$ ipython --no-banner

In [1]: import numpy as np

In [2]: np.set_printoptions(suppress=True, linewidth=200)

In [3]: tidy = lambda a: np.round(a, 3) + 0

In [4]: arr = np.load("out10.npy")

In [5]: print(arr)
[[35 33 30 44 78 74]
 [17 24 18 20 45 44]
 [43 35 31 53 82 74]
 [46 44 37 53 93 88]
 [11 25 15 13 40 38]
 [12 10  8 23 32 23]
 [31 43 29 23 58 62]
 [14 13 15 31 54 46]
 [14  9  8 21 25 19]
 [26 20 14 34 43 32]]

In [6]: Y = np.array([[2, 0, 1], [1, 1, 0], [2, 2, 0], [2, 1, 0], [2, 0, 0], [0, 2, 1]])

In [7]: print(np.vstack([arr, Y.T]).shape)
(13, 6)

In [8]: print(np.linalg.matrix_rank(np.vstack([arr, Y.T])))
6

In [9]: print(np.einsum("ij,ij->i", arr, arr))
[16710  5550 19044 24623  4184  2390 11388  6583  1768  5301]

In [10]: print(np.linalg.matrix_rank(arr @ Y))
3

In [11]: print(arr @ Y)
[[407 285 109]
 [224 168  61]
 [453 298 117]
 [502 347 134]
 [183 144  49]
 [160  95  35]
 [325 248  93]
 [241 166  60]
 [145  84  33]
 [254 146  58]]

In [12]: gram = arr.T @ arr

In [13]: print(np.diag(gram))
[ 7773  8050  5169 11739 34860 29950]

In [14]: print((arr @ arr.T).shape)
(10, 10)

In [15]: J = np.load("run14.npy")

In [16]: print(J)
[[ 0  0  0  0  0  0  0  5  0  0  0  0]
 [ 0  0  0  0  0  0  5  0  0  0  0  0]
 [ 0  0  0  0  3  0  0  0  0  0  0  0]
 [-2  0  0  0  0  0  0  0  0  0  0  0]
 [ 0  0  0  0  0  0  0  0 -1  0  0  0]
 [ 0  2  0  0  0  0  0  0  0  0  0  0]
 [ 0  0  0  0  0  2  0  0  0  0  0  0]
 [ 0  0  0  0  0  0  0  0  0  0  0 -4]
 [ 0  0  2  0  0  0  0  0  0  0  0  0]
 [ 0  0  0 -3  0  0  0  0  0  0  0  0]
 [ 0  0  0  0  0  0  0  0  0  1  0  0]
 [ 0  0  0  0  0  0  0  0  0  0 -5  0]]

In [17]: # 3 blocks once reordered

In [18]: rng = np.random.default_rng(201)

In [19]: Y = J + rng.integers(-2, 3, (12, 10)) @ rng.integers(-2, 3, (10, 12))

In [20]: print(Y)
[[ -2   3   9  -8   0   7  -7   1   4 -10  -2  -4]
 [ 13   6   8  -2   0  -1   0  -7   0  -2   5  -8]
 [ -5   5   2  -2  -5   9   3  -1   6 -12 -11   3]
 [-11  10  -6  -4 -17  11   5   6   5  -3 -17   5]
 [-10  -5  -4 -12  -1  -1  -8  -2   0   5 -11   8]
 [ -1  -9  -7   8   9  -6   6  -4   0   4   8  -1]
 [ -5  -2  -4  -9   1  -3  -9   0   0   8  -4   6]
 [ -4  -4  -4   3  -4   8  10  -3   1  -5  -7  -3]
 [  4  -1   6   0   4   2  -1 -13   7  -8   6 -10]
 [ -1  10  -2 -14  -5   4 -11  10  -7   3  -4   7]
 [ -3   3  -3   6  -8  -6   6   4   5   4  -8   4]
 [ -8  -1  -6   6  -8  12  15  -5   9 -10 -13  -3]]

In [21]: print(Y - J)
[[ -2   3   9  -8   0   7  -7  -4   4 -10  -2  -4]
 [ 13   6   8  -2   0  -1  -5  -7   0  -2   5  -8]
 [ -5   5   2  -2  -8   9   3  -1   6 -12 -11   3]
 [ -9  10  -6  -4 -17  11   5   6   5  -3 -17   5]
 [-10  -5  -4 -12  -1  -1  -8  -2   1   5 -11   8]
 [ -1 -11  -7   8   9  -6   6  -4   0   4   8  -1]
 [ -5  -2  -4  -9   1  -5  -9   0   0   8  -4   6]
 [ -4  -4  -4   3  -4   8  10  -3   1  -5  -7   1]
 [  4  -1   4   0   4   2  -1 -13   7  -8   6 -10]
 [ -1  10  -2 -11  -5   4 -11  10  -7   3  -4   7]
 [ -3   3  -3   6  -8  -6   6   4   5   3  -8   4]
 [ -8  -1  -6   6  -8  12  15  -5   9 -10  -8  -3]]

In [22]: Y = J / np.linalg.norm(J, axis=1, keepdims=True)

In [23]: gram = Y @ Y.T

In [24]: print((np.abs(gram) > 0.9).astype(int))
[[1 0 0 0 0 0 0 0 0 0 0 0]
 [0 1 0 0 0 0 0 0 0 0 0 0]
 [0 0 1 0 0 0 0 0 0 0 0 0]
 [0 0 0 1 0 0 0 0 0 0 0 0]
 [0 0 0 0 1 0 0 0 0 0 0 0]
 [0 0 0 0 0 1 0 0 0 0 0 0]
 [0 0 0 0 0 0 1 0 0 0 0 0]
 [0 0 0 0 0 0 0 1 0 0 0 0]
 [0 0 0 0 0 0 0 0 1 0 0 0]
 [0 0 0 0 0 0 0 0 0 1 0 0]
 [0 0 0 0 0 0 0 0 0 0 1 0]
 [0 0 0 0 0 0 0 0 0 0 0 1]]

In [25]: print(np.argwhere(np.triu(np.abs(gram) > 0.95, 1)))
[]

In [26]: print(tidy(np.linalg.norm(Y, axis=1)))
[1. 1. 1. 1. 1. 1. 1. 1. 1. 1. 1. 1.]
